$ ipython --no-banner

In [1]: import numpy as np

In [2]: np.set_printoptions(precision=2, suppress=True, linewidth=100)

In [3]: m1 = np.load("layer14.npy")

In [4]: m1
Out[4]: 
array([[-2.,  1.,  1.],
       [ 1., -2.,  1.],
       [ 1.,  1., -2.]])

In [5]: left, s, vt = np.linalg.svd(m1)

In [6]: evecs = vt[:(s > 1e-8).sum()]

In [7]: rng = np.random.default_rng(93)

In [8]: vec = m1[0] + -2 * m1[1] + rng.integers(2) * np.eye(3)[2]

In [9]: vec
Out[9]: array([-4.,  5.,  0.])

In [10]: np.diag(evecs.T @ evecs)
Out[10]: array([0.67, 0.67, 0.67])

In [11]: np.linalg.matrix_rank(np.vstack([m1, vec]))
Out[11]: np.int64(3)

In [12]: left, s, vt = np.linalg.svd(m1)

In [13]: np.argmax(s[:-1] / (s[1:] + 1e-6)) + 1
Out[13]: np.int64(2)

In [14]: s.round(2) + 0
Out[14]: array([3., 3., 0.])

In [15]: out = left[:, :2] @ np.diag(s[:2]) @ vt[:2]

In [16]: np.linalg.matrix_rank(out)
Out[16]: np.int64(2)

In [17]: np.linalg.matrix_rank(m1, rtol=0.05)
Out[17]: np.int64(2)

In [18]: rk = np.linalg.matrix_rank(m1)

In [19]: rk
Out[19]: np.int64(2)

In [20]: ns = np.linalg.svd(m1)[2][rk:].T

In [21]: np.linalg.matrix_rank(m1.T @ m1), np.linalg.matrix_rank(m1 @ m1.T)
Out[21]: (np.int64(2), np.int64(2))

In [22]: [int(np.linalg.matrix_rank(m1[:, :j + 1])) for j in range(3)]
Out[22]: [1, 2, 2]

In [23]: ns.shape
Out[23]: (3, 1)

In [24]: np.round(m1 @ ns, 2) + 0
Out[24]: 
array([[0.],
       [0.],
       [0.]])

In [25]: ns @ ns.T
Out[25]: 
array([[0.33, 0.33, 0.33],
       [0.33, 0.33, 0.33],
       [0.33, 0.33, 0.33]])

In [26]: np.argsort(-np.linalg.norm(m1, axis=0).round(6), kind="stable")[:3]
Out[26]: array([0, 1, 2])

In [27]: np.linalg.cond(m1) > 100
Out[27]: np.True_

In [28]: np.linalg.matrix_rank(m1, rtol=0.1)
Out[28]: np.int64(2)

In [29]: [round(float(x), 2) for x in np.linalg.svd(m1, compute_uv=False)[:3]]
Out[29]: [3.0, 3.0, 0.0]

In [30]: round(np.linalg.norm(m1, 2) / np.linalg.norm(m1), 2)
Out[30]: np.float64(0.71)

In [31]: out = m1 + rng.integers(-2, 3, (3, 2)) @ rng.integers(-2, 3, (2, 3))

In [32]: out
Out[32]: 
array([[ 0.,  3.,  2.],
       [-1.,  0.,  2.],
       [-1.,  3., -1.]])

In [33]: np.linalg.matrix_rank(out - m1, tol=1e-8)
Out[33]: np.int64(2)

In [34]: np.abs(out - m1).sum(axis=1)
Out[34]: array([5., 5., 5.])

In [35]: np.round(np.linalg.svd(out - m1, compute_uv=False), 2) + 0
Out[35]: array([4.27, 2.96, 0.  ])

In [36]: out = np.array([[4, -9, 3], [-5, -8, -4], [-2, 1, -6]])

In [37]: data = out - out.T

In [38]: data
Out[38]: 
array([[ 0, -4,  5],
       [ 4,  0, -5],
       [-5,  5,  0]])

In [39]: # rank 2

In [40]: left, s, vt = np.linalg.svd(data)

In [41]: evecs = vt[:(s > 1e-8).sum()]

In [42]: vec = data[1] + -3 * data[2] + rng.integers(2) * np.eye(3)[1]

In [43]: vec
Out[43]: array([ 19., -14.,  -5.])

In [44]: np.diag(evecs.T @ evecs)
Out[44]: array([0.62, 0.62, 0.76])

In [45]: vec = np.array([9, 1, 4])

In [46]: h = np.maximum(data @ vec, 0)

In [47]: data.T @ h
Out[47]: array([ 64, -64,   0])

In [48]: round(np.trace(np.linalg.pinv(data) @ data), 2)
Out[48]: np.float64(2.0)

In [49]: np.allclose(data @ data.T, data.T @ data)
Out[49]: True

In [50]: np.trace(data)
Out[50]: np.int64(0)

In [51]: np.round(np.sort(np.abs(np.linalg.eigvals(data))), 2) + 0
Out[51]: array([0.  , 8.12, 8.12])

In [52]: np.allclose(data, data.T)
Out[52]: False

In [53]: round(np.linalg.det(data), 2)
Out[53]: np.float64(0.0)

In [54]: data @ data
Out[54]: 
array([[-41,  25,  20],
       [ 25, -41,  20],
       [ 20,  20, -50]])
